$ python3 -q
>>> import numpy as np
>>> np.set_printoptions(precision=2, suppress=True, linewidth=200, legacy="1.25")
>>> def tidy(a):
...     return np.round(a, 2) + 0
... 
>>> arr = np.load("dump.npy")
>>> arr
array([[-0.32,  2.83,  1.97],
       [-1.1 , -2.83, -1.91],
       [ 2.7 ,  0.79, -0.16],
       [ 1.51, -1.99,  2.05]])
>>> tidy(np.linalg.norm(arr[1] - arr[2]))
5.53
>>> np.linalg.norm(arr, axis=1).argmax()
1
>>> tidy(np.linalg.norm(arr, "nuc"))
10.95
>>> tidy(np.linalg.norm(arr) ** 2 / np.linalg.norm(arr, 2) ** 2)
1.73
>>> tidy(np.linalg.norm(arr, 1)), tidy(np.linalg.norm(arr, np.inf))
(8.44, 5.84)
>>> q, R = np.linalg.qr(arr)
>>> q.shape, R.shape
((4, 3), (3, 3))
>>> tidy(q.T @ q)
array([[1., 0., 0.],
       [0., 1., 0.],
       [0., 0., 1.]])
>>> tidy(np.abs(np.diag(R)))
array([3.3 , 4.52, 2.87])
>>> np.trace(q @ q.T)
3.0
>>> tidy(q @ R)
array([[-0.32,  2.83,  1.97],
       [-1.1 , -2.83, -1.91],
       [ 2.7 ,  0.79, -0.16],
       [ 1.51, -1.99,  2.05]])
>>> K = np.load("run4.npy")
>>> K
array([[2, 0, 1],
       [3, 1, 2]])
>>> r0 = np.array([6, 2, -7])
>>> np.array([np.convolve(row, r0, "same") for row in K])
array([[ 4, -8,  2],
       [12, -7, -3]])
>>> np.correlate(K[1], K[0], "full")
array([3, 1, 8, 2, 4])
>>> np.convolve(K[1], r0)
array([ 18,  12,  -7,  -3, -14])
>>> other = K / np.sqrt((K ** 2).mean(axis=1, keepdims=True))
>>> K - K.mean(axis=1, keepdims=True)
array([[ 1., -1.,  0.],
       [ 1., -1.,  0.]])
>>> np.linalg.matrix_rank(other) == np.linalg.matrix_rank(K)
True
>>> def softmax(z):
...     e = np.exp(z - z.max(axis=-1, keepdims=True))
...     return e / e.sum(axis=-1, keepdims=True)
... 
>>> tidy(softmax(K[1] + 3))
array([0.67, 0.09, 0.24])
>>> tidy(softmax(K).sum(axis=1))
array([1., 1.])
>>> tidy(softmax(K[1]))
array([0.67, 0.09, 0.24])
>>> att = K @ K.T / np.sqrt(3)
>>> tidy(softmax(att)[1] @ K)
array([2.97, 0.97, 1.97])
>>> softmax(att).round(6).argmax(axis=1)
array([1, 1])
>>> tidy(softmax(att + np.triu(np.full(att.shape, -np.inf), 1)))
array([[1.  , 0.  ],
       [0.03, 0.97]])
>>> Uu, sig, Vh = np.linalg.svd(K, full_matrices=False)
>>> tidy(np.sqrt((sig ** 2).sum())), tidy(np.linalg.norm(K))
(4.36, 4.36)
>>> tidy(sig / sig[0])
array([1.  , 0.13])
>>> tidy(np.cumsum(sig ** 2) / np.sum(sig ** 2))
array([0.98, 1.  ])
>>> tidy(Vh @ Vh.T)
array([[1., 0.],
       [0., 1.]])
>>> A = np.array([[2, 1, 3], [2, 0, 0], [0, 2, 0]])
>>> A[-1] = A[0] + 2 * A[1]
>>> A
array([[2, 1, 3],
       [2, 0, 0],
       [6, 1, 3]])
>>> vec = np.array([-1, -4, 2])
>>> y = arr @ vec
>>> tidy(np.linalg.pinv(arr) @ arr)
array([[1., 0., 0.],
       [0., 1., 0.],
       [0., 0., 1.]])
>>> tidy(y)
array([-7.06,  8.6 , -6.18, 10.55])
>>> rng = np.random.default_rng(90)
>>> y = y + 0.05 * rng.normal(size=4)
>>> tidy(y)
array([-6.97,  8.58, -6.19, 10.58])
>>> c, *_ = np.linalg.lstsq(arr, y)
>>> tidy(np.linalg.norm(y - arr @ c))
0.04
>>> vec = np.array([0, 1, 0])
>>> A @ vec
array([1, 0, 1])
>>> (A * vec).sum(axis=1)
array([1, 0, 1])
>>> A @ np.ones(3)
array([ 6.,  2., 10.])
>>> A * vec
array([[0, 1, 0],
       [0, 0, 0],
       [0, 1, 0]])
>>> np.linalg.norm(A @ vec) <= np.linalg.norm(A, 2) * np.linalg.norm(vec) + 1e-9
True
>>> tidy(np.linalg.det(2 * A)), tidy(np.linalg.det(A))
(0.0, 0.0)
>>> np.kron(np.eye(2, dtype=int), A)
array([[2, 1, 3, 0, 0, 0],
       [2, 0, 0, 0, 0, 0],
       [6, 1, 3, 0, 0, 0],
       [0, 0, 0, 2, 1, 3],
       [0, 0, 0, 2, 0, 0],
       [0, 0, 0, 6, 1, 3]])
>>> np.einsum("ij,ji->", A, A)
53
>>> tidy(np.linalg.det(A[::-1]))
0.0
>>> tidy(np.linalg.eigvals(A).sum().real)
5.0
>>> other = np.array([[2]])
>>> C = np.array([[7, 4], [3, 2]])
>>> E = np.block([[other, np.zeros((1, 2))], [np.zeros((2, 1)), C]])
>>> E
array([[2., 0., 0.],
       [0., 7., 4.],
       [0., 3., 2.]])
>>> other = np.linalg.inv(E)
>>> np.allclose(other, E.T)
False
>>> tidy(np.linalg.det(E) * other)
array([[ 2.,  0.,  0.],
       [ 0.,  4., -8.],
       [ 0., -6., 14.]])
>>> tidy(np.linalg.slogdet(E)[0])
1.0
>>> tidy(other)
array([[ 0.5,  0. ,  0. ],
       [ 0. ,  1. , -2. ],
       [ 0. , -1.5,  3.5]])
>>> tidy(np.linalg.det(E.T))
4.0
>>> tidy(np.poly(E))
array([  1., -11.,  20.,  -4.])
>>> tidy(np.linalg.det(2 * E)), tidy(np.linalg.det(E))
(32.0, 4.0)
>>> np.kron(np.eye(2, dtype=int), E)
array([[2., 0., 0., 0., 0., 0.],
       [0., 7., 4., 0., 0., 0.],
       [0., 3., 2., 0., 0., 0.],
       [0., 0., 0., 2., 0., 0.],
       [0., 0., 0., 0., 7., 4.],
       [0., 0., 0., 0., 3., 2.]])
>>> tidy(np.linalg.eigvals(E))
array([0.23, 8.77, 2.  ])
>>> np.einsum("ij,ji->", E, E)
81.0
>>> np.einsum("ii->", E)
11.0
>>> m1 = np.load("out2.npy")
>>> tidy(m1)
array([[ 0.07,  0.33, -0.05],
       [ 0.33,  1.9 ,  0.21],
       [-0.05,  0.21,  1.03]])
>>> tidy(m1 @ np.linalg.pinv(m1) @ m1)
array([[ 0.07,  0.33, -0.05],
       [ 0.33,  1.9 ,  0.21],
       [-0.05,  0.21,  1.03]])
>>> np.unique(m1.round(6), axis=0).shape
(3, 3)
>>> np.abs(np.diag(np.linalg.qr(m1)[1])) > 1e-9
array([ True,  True, False])
>>> tidy(np.trace(np.linalg.pinv(m1) @ m1))
2.0
>>> tidy(softmax(E[1]))
array([0.  , 0.95, 0.05])
>>> tidy(softmax(E).sum(axis=1))
array([1., 1., 1.])
>>> att = E @ E.T / np.sqrt(3)
>>> tidy(softmax(att + np.triu(np.full(att.shape, -np.inf), 1)))
array([[1., 0., 0.],
       [0., 1., 0.],
       [0., 1., 0.]])
>>> softmax(att).round(6).argmax(axis=1)
array([0, 1, 1])
>>> tidy(softmax(att))
array([[0.83, 0.08, 0.08],
       [0.  , 1.  , 0.  ],
       [0.  , 1.  , 0.  ]])
>>> tidy(softmax(att)[1] @ E)
array([0., 7., 4.])
>>> Uu, sig, Vh = np.linalg.svd(m1)
>>> vecs = Vh[:(sig > 1e-8).sum()]
>>> vec = m1[0] + -3 * m1[1] + rng.integers(2) * np.eye(3)[2]
>>> tidy(vec)
array([-0.93, -5.37,  0.31])
>>> tidy(np.linalg.norm(vec - vecs.T @ vecs @ vec))
0.09
>>> F = np.load("x.npy")
>>> F
array([[2, 2, 2, 1],
       [0, 1, 1, 0],
       [2, 1, 1, 2],
       [0, 0, 2, 2]])
>>> other = np.linalg.inv(F)
>>> tidy(np.linalg.cond(F))
20.15
>>> other
array([[ 1. , -1.5, -0.5,  0. ],
       [-1. ,  2. ,  1. , -0.5],
       [ 1. , -1. , -1. ,  0.5],
       [-1. ,  1. ,  1. ,  0. ]])
>>> tidy(np.linalg.det(F) * other)
array([[-4.,  6.,  2.,  0.],
       [ 4., -8., -4.,  2.],
       [-4.,  4.,  4., -2.],
       [ 4., -4., -4.,  0.]])
>>> tidy(np.linalg.slogdet(F)[0])
-1.0
>>> (np.abs(other) > 1e-9).astype(int)
array([[1, 1, 1, 0],
       [1, 1, 1, 1],
       [1, 1, 1, 1],
       [1, 1, 1, 0]])
>>> other = F / np.linalg.norm(F, axis=1, keepdims=True)
>>> C2 = other @ other.T
>>> tidy(C2[0])
array([1.  , 0.78, 0.88, 0.59])
>>> tidy(np.degrees(np.arccos(np.clip(C2[0, 3], -1, 1))))
53.96
>>> (np.abs(C2) > 0.9).astype(int)
array([[1, 0, 0, 0],
       [0, 1, 0, 0],
       [0, 0, 1, 0],
       [0, 0, 0, 1]])
>>> tidy(C2)
array([[1.  , 0.78, 0.88, 0.59],
       [0.78, 1.  , 0.45, 0.5 ],
       [0.88, 0.45, 1.  , 0.67],
       [0.59, 0.5 , 0.67, 1.  ]])
>>> (C2 - 2 * np.eye(4)).round(6).argmax(axis=1)
array([2, 0, 0, 2])
>>> Uu, sig, Vh = np.linalg.svd(F, full_matrices=False)
>>> tidy(np.sqrt((sig ** 2).sum())), tidy(np.linalg.norm(F))
(5.74, 5.74)
>>> tidy(np.abs(Vh[0]))
array([0.48, 0.41, 0.57, 0.52])
>>> tidy(np.cumsum(sig ** 2) / np.sum(sig ** 2))
array([0.81, 0.93, 1.  , 1.  ])
>>> (sig > 1e-8).sum()
4
>>> tidy(Uu.T @ F @ Vh.T)
array([[5.16, 0.  , 0.  , 0.  ],
       [0.  , 2.03, 0.  , 0.  ],
       [0.  , 0.  , 1.5 , 0.  ],
       [0.  , 0.  , 0.  , 0.26]])
>>> tidy(sig / sig[0])
array([1.  , 0.39, 0.29, 0.05])
>>> np.allclose(Uu * sig @ Vh, F)
True
